>>> import numpy as np
>>> from numpy import linalg as LA
>>> np.set_printoptions(precision=2, suppress=True, linewidth=200)
>>> arr = np.loadtxt("x.csv", delimiter=",")
>>> arr
array([[1.  , 0.2 , 0.04, 0.01, 0.  , 0.  , 0.  ],
       [0.2 , 1.  , 0.2 , 0.04, 0.01, 0.  , 0.  ],
       [0.04, 0.2 , 1.  , 0.2 , 0.04, 0.01, 0.  ],
       [0.01, 0.04, 0.2 , 1.  , 0.2 , 0.04, 0.01],
       [0.  , 0.01, 0.04, 0.2 , 1.  , 0.2 , 0.04],
       [0.  , 0.  , 0.01, 0.04, 0.2 , 1.  , 0.2 ],
       [0.  , 0.  , 0.  , 0.01, 0.04, 0.2 , 1.  ]])
>>> # equal to its transpose
>>> rng = np.random.default_rng(7149)
>>> idx = rng.permutation(7)
>>> idx
array([3, 4, 5, 6, 2, 1, 0])
>>> A2 = arr[idx][:, idx]
>>> A2
array([[1.  , 0.2 , 0.04, 0.01, 0.2 , 0.04, 0.01],
       [0.2 , 1.  , 0.2 , 0.04, 0.04, 0.01, 0.  ],
       [0.04, 0.2 , 1.  , 0.2 , 0.01, 0.  , 0.  ],
       [0.01, 0.04, 0.2 , 1.  , 0.  , 0.  , 0.  ],
       [0.2 , 0.04, 0.01, 0.  , 1.  , 0.2 , 0.04],
       [0.04, 0.01, 0.  , 0.  , 0.2 , 1.  , 0.2 ],
       [0.01, 0.  , 0.  , 0.  , 0.04, 0.2 , 1.  ]])
>>> np.sort(np.abs(LA.eigvals(A2)))
array([0.68, 0.73, 0.82, 0.94, 1.1 , 1.29, 1.44])
>>> np.allclose(A2, arr)
False
>>> np.diag(A2)
array([1., 1., 1., 1., 1., 1., 1.])
>>> evals, evecs = LA.eigh(arr)
>>> np.unique(evals.round(6) + 0, return_counts=True)[1]
array([1, 1, 1, 1, 1, 1, 1])
>>> np.abs(evecs[:, -1]).round(6).argmax()
np.int64(3)
>>> evals
array([0.68, 0.73, 0.82, 0.94, 1.1 , 1.29, 1.44])
>>> np.round(evecs.T @ arr @ evecs, 2) + 0
array([[0.68, 0.  , 0.  , 0.  , 0.  , 0.  , 0.  ],
       [0.  , 0.73, 0.  , 0.  , 0.  , 0.  , 0.  ],
       [0.  , 0.  , 0.82, 0.  , 0.  , 0.  , 0.  ],
       [0.  , 0.  , 0.  , 0.94, 0.  , 0.  , 0.  ],
       [0.  , 0.  , 0.  , 0.  , 1.1 , 0.  , 0.  ],
       [0.  , 0.  , 0.  , 0.  , 0.  , 1.29, 0.  ],
       [0.  , 0.  , 0.  , 0.  , 0.  , 0.  , 1.44]])
>>> LA.svd(arr, compute_uv=False)
array([1.44, 1.29, 1.1 , 0.94, 0.82, 0.73, 0.68])
>>> LA.eigvalsh(arr @ arr)
array([0.46, 0.54, 0.67, 0.88, 1.22, 1.66, 2.07])
>>> w1 = np.array([[1, 2], [3, 2], [3, 2], [0, 1], [1, 1], [0, 0], [0, 2]])
>>> c = np.array([3, -1])
>>> H = np.maximum(arr @ w1 + c, 0)
>>> LA.matrix_rank(H)
np.int64(2)
>>> cent = np.array([[0, 2, 1], [2, 2, 0]])
>>> (H @ cent).round(6).argmax(axis=1)
array([1, 1, 1, 1, 1, 1, 1])
>>> w1 @ cent
array([[ 4,  6,  1],
       [ 4, 10,  3],
       [ 4, 10,  3],
       [ 2,  2,  0],
       [ 2,  4,  1],
       [ 0,  0,  0],
       [ 4,  4,  0]])
>>> x = np.ones(7)
>>> for _ in range(6):
...     x = arr @ x
...     x /= LA.norm(x)
...     print(round(x @ arr @ x, 2))
... 
1.42
1.43
1.44
1.44
1.44
1.44
>>> round(LA.eigvalsh(arr)[-1], 2)
np.float64(1.44)
>>> evals, evecs = LA.eigh(arr)
>>> x = np.array([1, -1, -2, -2, 0, 3, 3])
>>> round(float(x @ arr @ x / (x @ x)), 2), np.round(evals[0], 2), round(evals[-1], 2)
(1.17, np.float64(0.68), np.float64(1.44))
>>> np.round(evecs * np.maximum(evals, 0) @ evecs.T, 2) + 0
array([[1.  , 0.2 , 0.04, 0.01, 0.  , 0.  , 0.  ],
       [0.2 , 1.  , 0.2 , 0.04, 0.01, 0.  , 0.  ],
       [0.04, 0.2 , 1.  , 0.2 , 0.04, 0.01, 0.  ],
       [0.01, 0.04, 0.2 , 1.  , 0.2 , 0.04, 0.01],
       [0.  , 0.01, 0.04, 0.2 , 1.  , 0.2 , 0.04],
       [0.  , 0.  , 0.01, 0.04, 0.2 , 1.  , 0.2 ],
       [0.  , 0.  , 0.  , 0.01, 0.04, 0.2 , 1.  ]])
>>> mat = np.loadtxt("case19.csv", delimiter=",")
>>> mat
array([[ -1.,   2., -18.,  39.,  24.,   2., -34., -36.,  29.,  17., -21.,  -1.,  -6.],
       [ -2.,   7., -12.,  33.,  15.,  -2., -29., -27.,  22.,  19., -21.,   7.,   0.],
       [  1.,  -4.,   2.,  -9.,  -2.,   2.,   8.,   6.,  -5.,  -7.,   7.,  -5.,  -2.],
       [ -1.,   5.,   6.,  -6.,  -9.,  -4.,   5.,   9.,  -7.,   2.,   0.,   8.,   6.],
       [ -1.,   4.,  -2.,   9.,   2.,  -2.,  -8.,  -6.,   5.,   7.,  -7.,   5.,   2.],
       [ -4.,  19.,  16.,  -9., -25., -14.,   7.,  21., -16.,  13.,  -7.,  29.,  20.],
       [ -1.,   3., -10.,  24.,  13.,   0., -21., -21.,  17.,  12., -14.,   2.,  -2.],
       [ -1.,   7.,  22., -36., -31.,  -8.,  31.,  39., -31.,  -8.,  14.,  14.,  14.],
       [ -5.,  23.,  14.,   0., -23., -16.,  -1.,  15., -11.,  20., -14.,  34.,  22.],
       [  1.,  -4.,   2.,  -9.,  -2.,   2.,   8.,   6.,  -5.,  -7.,   7.,  -5.,  -2.],
       [  0.,  -3., -24.,  45.,  33.,   6., -39., -45.,  36.,  15., -21.,  -9., -12.],
       [  3., -15., -18.,  18.,  27.,  12., -15., -27.,  21.,  -6.,   0., -24., -18.]])
>>> # rows 2 and 9 are equal
>>> Uu, sv, vt = LA.svd(mat)
>>> np.argmax(sv[:-1] / (sv[1:] + 1e-6)) + 1
np.int64(2)
>>> sv.round(2) + 0
array([186.44,  91.79,   0.  ,   0.  ,   0.  ,   0.  ,   0.  ,   0.  ,   0.  ,   0.  ,   0.  ,   0.  ])
>>> A2 = Uu[:, :2] @ np.diag(sv[:2]) @ vt[:2]
>>> LA.matrix_rank(mat, rtol=0.05)
np.int64(2)
>>> round(LA.norm(mat - A2, 2), 2), round(float(sv[2]), 2)
(np.float64(0.0), 0.0)
>>> round(float(LA.norm(mat - A2) / LA.norm(mat)), 2)
0.0
>>> E = np.load("out0.npy")
>>> E
array([[ -3,  -7,   4,   7,   4,  -4,  -4,  -9,   4,   4,  -4,   9,   2],
       [ -9,   9,   0,   2,  -7,   5,   3,  -2,   9,   1,  -2,  -4,   6],
       [ -6,  -5,   4,   0,  -6,   6,   0,  -7,   5,   4,   9,   4,  -8],
       [  9,   8,  -3,  -4,   9,  -7,   1,  -3,  -6,   6,  -7,   5,   0],
       [  5,  -8,   9,   7,   8,  -7,   6,   6,  -9,   3,   1,   0,   2],
       [  6,   3,   6,  -3,  -7,   4,  -9,  -2,  -8,   4,  -8,  -7,  -6],
       [ -2,   9,   5,  -8,   4,   7,  -5,  -8,   9,  -6,   5,  -5,   1],
       [ -1,   2,   1,   0,   1,  -3,   1,   3,   8,   4,  -9,   6,   1],
       [  3,   6,   1,   9,  -2,  -8,  -1,  -8,   9,   0,   3,   8,   1],
       [ -8,   2,   0,  -8,   0,   6,  -1,  -9,  -7,  -7,   1,  -2,  -2],
       [ 15, -25,   4,   3,  18, -14, -10,  -5, -14,   2,   0,  17, -10]])
>>> # rows and columns are dependent
>>> r = LA.matrix_rank(E)
>>> r
np.int64(10)
>>> N = LA.svd(E)[2][r:].T
>>> np.allclose(E @ N, 0)
True
>>> np.allclose(mat[:-1].T @ LA.lstsq(mat[:-1].T, mat[-1])[0], mat[-1])
True
>>> try:
...     LA.inv(mat)
... except LA.LinAlgError as e:
...     print(repr(e))
... 
LinAlgError('Last 2 dimensions of the array must be square')
>>> W0 = np.load("dump.npy")
>>> W0
array([[6., 1., 1., 1., 1.],
       [1., 6., 1., 1., 1.],
       [1., 1., 6., 1., 1.],
       [1., 1., 1., 6., 1.],
       [1., 1., 1., 1., 6.]])
>>> # symmetric
>>> t3 = np.stack([E, 2 * E, E[::-1]])
>>> LA.matrix_rank(t3)
array([10, 10, 10])
>>> (t3 @ E.T).shape
(3, 11, 11)
>>> t3.shape
(3, 11, 13)
>>> LA.matrix_rank(t3.reshape(3, -1))
np.int64(2)
>>> evals, evecs = LA.eig(W0)
>>> np.sort(LA.eigvals(W0.T))
array([ 5.,  5.,  5.,  5., 10.])
>>> np.round(np.prod(evals), 2)
np.float64(6250.0)
>>> np.sort(LA.eigvals(W0 @ W0))
array([ 25.,  25.,  25.,  25., 100.])
>>> np.sort(LA.eigvals(LA.inv(W0)))
array([0.1, 0.2, 0.2, 0.2, 0.2])
>>> np.round(W0 @ evecs[:, 0] - evals[0] * evecs[:, 0], 2) + 0
array([0., 0., 0., 0., 0.])
>>> evals, evecs = LA.eigh(W0)
>>> x = np.array([2, 4, 2, 9, 3])
>>> np.round(x @ W0 @ x / (x @ x), 2), evals[0], evals[-1]
(np.float64(8.51), np.float64(5.0), np.float64(10.0))
>>> (np.sign(evecs[:, -1].round(6)) == np.sign(evecs[0, -1].round(6))).astype(int)
array([1, 1, 1, 1, 1])
>>> X = np.load("sample16.npy")
>>> X
array([[ 2,  3, -1,  2, -1,  0,  2,  1],
       [ 3,  2,  3, -1,  2, -1,  0,  2],
       [-1,  3,  2,  3, -1,  2, -1,  0],
       [ 2, -1,  3,  2,  3, -1,  2, -1],
       [-1,  2, -1,  3,  2,  3, -1,  2],
       [ 0, -1,  2, -1,  3,  2,  3, -1],
       [ 2,  0, -1,  2, -1,  3,  2,  3],
       [ 1,  2,  0, -1,  2, -1,  3,  2]])
>>> LA.svd(X, compute_uv=False)
array([8.67, 8.16, 5.7 , 5.15, 3.98, 3.21, 2.83, 1.04])
>>> round(LA.norm(X), 2)
np.float64(15.36)
>>> LA.matrix_rank(X)
np.int64(8)
>>> X.mean(axis=0)
array([1.  , 1.25, 0.88, 1.12, 1.12, 0.88, 1.25, 1.  ])
>>> X - X[0]
array([[ 0,  0,  0,  0,  0,  0,  0,  0],
       [ 1, -1,  4, -3,  3, -1, -2,  1],
       [-3,  0,  3,  1,  0,  2, -3, -1],
       [ 0, -4,  4,  0,  4, -1,  0, -2],
       [-3, -1,  0,  1,  3,  3, -3,  1],
       [-2, -4,  3, -3,  4,  2,  1, -2],
       [ 0, -3,  0,  0,  0,  3,  0,  2],
       [-1, -1,  1, -3,  3, -1,  1,  1]])
>>> np.count_nonzero(X)
np.int64(58)
>>> A2 = X + rng.integers(-2, 3, (8, 7)) @ rng.integers(-2, 3, (7, 8))
>>> A2
array([[ 7, -1, -7,  1, -6, -1,  9, -1],
       [ 3,  5, -1, -1,  2, -4,  6,  5],
       [ 0,  4,  0,  7, -7,  3,  3,  8],
       [-4, -3, 16,  6,  9, -9, -8,  0],
       [ 7,  7, -4, -9,  0, 10,  2,  2],
       [ 0, -8, -2,  5, -1,  0,  7, -3],
       [-1,  3, 10,  2,  3, -3, -7,  5],
       [ 3, -7,  3,  0, -1, -2,  2, -2]])
>>> np.round(LA.svd(A2 - X, compute_uv=False), 2) + 0
array([31.05, 19.35, 13.63,  8.42,  6.71,  1.93,  0.46,  0.  ])
>>> LA.matrix_rank(A2 - X, tol=1e-8)
np.int64(7)
>>> A2 - X
array([[  5,  -4,  -6,  -1,  -5,  -1,   7,  -2],
       [  0,   3,  -4,   0,   0,  -3,   6,   3],
       [  1,   1,  -2,   4,  -6,   1,   4,   8],
       [ -6,  -2,  13,   4,   6,  -8, -10,   1],
       [  8,   5,  -3, -12,  -2,   7,   3,   0],
       [  0,  -7,  -4,   6,  -4,  -2,   4,  -2],
       [ -3,   3,  11,   0,   4,  -6,  -9,   2],
       [  2,  -9,   3,   1,  -3,  -1,  -1,  -4]])
>>> np.abs(A2 - X).sum(axis=1)
array([31, 19, 27, 50, 40, 29, 38, 24])
>>> np.all(LA.eigvalsh(X) > 0)
np.False_
>>> feats = np.loadtxt("block8.csv", delimiter=",")
>>> feats
array([[ 1.  ,  0.  ,  0.  ,  0.  ,  0.  ,  0.  ,  0.  ,  0.  ,  0.  ,  0.  ,  0.  ,  0.  ,  0.  ],
       [ 0.  ,  1.  ,  0.  ,  0.  ,  0.  ,  0.  ,  0.  ,  0.  ,  0.  ,  0.  ,  0.  ,  0.  ,  0.  ],
       [ 0.  ,  0.  ,  1.  ,  0.  ,  0.  ,  0.  ,  0.  ,  0.  ,  0.  ,  0.  ,  0.  ,  0.  ,  0.  ],
       [ 0.  ,  0.  ,  0.  ,  1.  ,  0.  ,  0.  ,  0.  ,  0.  ,  0.  ,  0.  ,  0.  ,  0.  ,  0.  ],
       [ 0.  ,  0.  ,  0.  ,  0.  , -0.71,  0.  ,  0.71,  0.  ,  0.  ,  0.  ,  0.  ,  0.  ,  0.  ],
       [ 0.  ,  0.  ,  0.  ,  0.  ,  0.  ,  1.  ,  0.  ,  0.  ,  0.  ,  0.  ,  0.  ,  0.  ,  0.  ],
       [ 0.  ,  0.  ,  0.  ,  0.  , -0.71,  0.  , -0.71,  0.  ,  0.  ,  0.  ,  0.  ,  0.  ,  0.  ],
       [ 0.  ,  0.  ,  0.  ,  0.  ,  0.  ,  0.  ,  0.  ,  1.  ,  0.  ,  0.  ,  0.  ,  0.  ,  0.  ],
       [ 0.  ,  0.  ,  0.  ,  0.  ,  0.  ,  0.  ,  0.  ,  0.  ,  1.  ,  0.  ,  0.  ,  0.  ,  0.  ],
       [ 0.  ,  0.  ,  0.  ,  0.  ,  0.  ,  0.  ,  0.  ,  0.  ,  0.  ,  1.  ,  0.  ,  0.  ,  0.  ],
       [ 0.  ,  0.  ,  0.  ,  0.  ,  0.  ,  0.  ,  0.  ,  0.  ,  0.  ,  0.  ,  1.  ,  0.  ,  0.  ],
       [ 0.  ,  0.  ,  0.  ,  0.  ,  0.  ,  0.  ,  0.  ,  0.  ,  0.  ,  0.  ,  0.  ,  1.  ,  0.  ],
       [ 0.  ,  0.  ,  0.  ,  0.  ,  0.  ,  0.  ,  0.  ,  0.  ,  0.  ,  0.  ,  0.  ,  0.  ,  1.  ]])
>>> # 12 blocks once reordered
>>> r0 = np.array([0, -1, -3, -1, 1, -1, -3, 1, 1, -2, 2, 0, -1])
>>> A2 = feats + np.outer(r0, np.eye(13)[3])
>>> np.round(LA.det(A2) / LA.det(feats), 2), np.round(1 + LA.solve(feats, r0)[3], 2)
(np.float64(0.0), np.float64(0.0))
>>> LA.matrix_rank(A2 - feats)
np.int64(1)
>>> K = np.array([[1, -4, 16, -64],
...     [1, -3, 9, -27],
...     [1, -2, 4, -8],
...     [1, -1, 1, -1],
...     [1, 0, 0, 0],
...     [1, 1, 1, 1]])
>>> K
array([[  1,  -4,  16, -64],
       [  1,  -3,   9, -27],
       [  1,  -2,   4,  -8],
       [  1,  -1,   1,  -1],
       [  1,   0,   0,   0],
       [  1,   1,   1,   1]])
>>> hat = K @ LA.solve(K.T @ K, K.T)
>>> hat
array([[ 0.96,  0.13, -0.11, -0.03,  0.09, -0.03],
       [ 0.13,  0.58,  0.41,  0.02, -0.22,  0.09],
       [-0.11,  0.41,  0.46,  0.25,  0.02, -0.03],
       [-0.03,  0.02,  0.25,  0.46,  0.41, -0.11],
       [ 0.09, -0.22,  0.02,  0.41,  0.58,  0.13],
       [-0.03,  0.09, -0.03, -0.11,  0.13,  0.96]])
>>> np.diag(hat)
array([0.96, 0.58, 0.46, 0.46, 0.58, 0.96])
>>> np.allclose(hat @ hat, hat)
True
>>> np.round((np.eye(6) - hat) @ K, 2) + 0
array([[0., 0., 0., 0.],
       [0., 0., 0., 0.],
       [0., 0., 0., 0.],
       [0., 0., 0., 0.],
       [0., 0., 0., 0.],
       [0., 0., 0., 0.]])
>>> np.round(np.trace(hat), 2)
np.float64(4.0)
>>> Uu, sv, vt = LA.svd(K, full_matrices=False)
>>> np.allclose(Uu * sv @ vt, K)
True
>>> np.abs(Uu[:, 0]).round(6).argmax()
np.int64(0)
>>> Uu.shape, sv.shape, vt.shape
((6, 4), (4,), (4, 4))
>>> sv
array([72.56,  3.77,  1.71,  1.07])
>>> np.round(Uu.T @ K @ vt.T, 2) + 0
array([[72.56,  0.  ,  0.  ,  0.  ],
       [ 0.  ,  3.77,  0.  ,  0.  ],
       [ 0.  ,  0.  ,  1.71,  0.  ],
       [ 0.  ,  0.  ,  0.  ,  1.07]])
>>> np.round(Uu.T @ Uu, 2) + 0
array([[1., 0., 0., 0.],
       [0., 1., 0., 0.],
       [0., 0., 1., 0.],
       [0., 0., 0., 1.]])
>>> np.round(vt @ vt.T, 2) + 0
array([[1., 0., 0., 0.],
       [0., 1., 0., 0.],
       [0., 0., 1., 0.],
       [0., 0., 0., 1.]])
>>> np.cumsum(sv ** 2) / np.sum(sv ** 2)
array([1., 1., 1., 1.])
>>> np.abs(vt[0])
array([0.02, 0.07, 0.26, 0.96])
>>> A2 = K / np.sqrt((K ** 2).mean(axis=1, keepdims=True))
>>> LA.norm(A2, axis=1)
array([2., 2., 2., 2., 2., 2.])
>>> LA.matrix_rank(A2) == LA.matrix_rank(K)
np.True_
>>> Uu, sv, vt = LA.svd(K)
>>> np.argmax(sv[:-1] / (sv[1:] + 1e-6)) + 1
np.int64(1)
>>> A2 = Uu[:, :1] @ np.diag(sv[:1]) @ vt[:1]
>>> round(LA.norm(K - A2, 2), 2), round(float(sv[1]), 2)
(np.float64(3.77), 3.77)
>>> round(LA.norm(K - A2) / LA.norm(K), 2)
np.float64(0.06)
>>> M = np.array([[-5, 1, 0, 2, 5, -4],
...     [1, -3, 5, 0, 2, -5],
...     [-1, 3, -1, -4, -5, -3],
...     [4, -3, 2, 4, -2, -4],
...     [4, -2, 1, 3, -5, 5]])
>>> M[2] = M[4]
>>> M
array([[-5,  1,  0,  2,  5, -4],
       [ 1, -3,  5,  0,  2, -5],
       [ 4, -2,  1,  3, -5,  5],
       [ 4, -3,  2,  4, -2, -4],
       [ 4, -2,  1,  3, -5,  5]])
>>> A2 = np.c_[K[:, :2] @ np.array([[-3, -3], [-3, -3]]), np.array([0, 1, 1, 3, 3, 2])]
>>> A2
array([[ 9,  9,  0],
       [ 6,  6,  1],
       [ 3,  3,  1],
       [ 0,  0,  3],
       [-3, -3,  3],
       [-6, -6,  2]])
>>> LA.matrix_rank(np.c_[K, A2])
np.int64(5)
>>> LA.matrix_rank(A2)
np.int64(2)
>>> LA.norm(LA.qr(K)[0].T @ A2, axis=0) ** 2 / ((A2 ** 2).sum(axis=0) + 1e-12)
array([1.  , 1.  , 0.97])
>>> np.round(LA.norm(A2 - K @ LA.lstsq(K, A2)[0], axis=0), 2) + 0
array([0.  , 0.  , 0.85])
>>> np.round(LA.lstsq(K, A2[:, 0])[0], 2) + 0
array([-3., -3.,  0.,  0.])
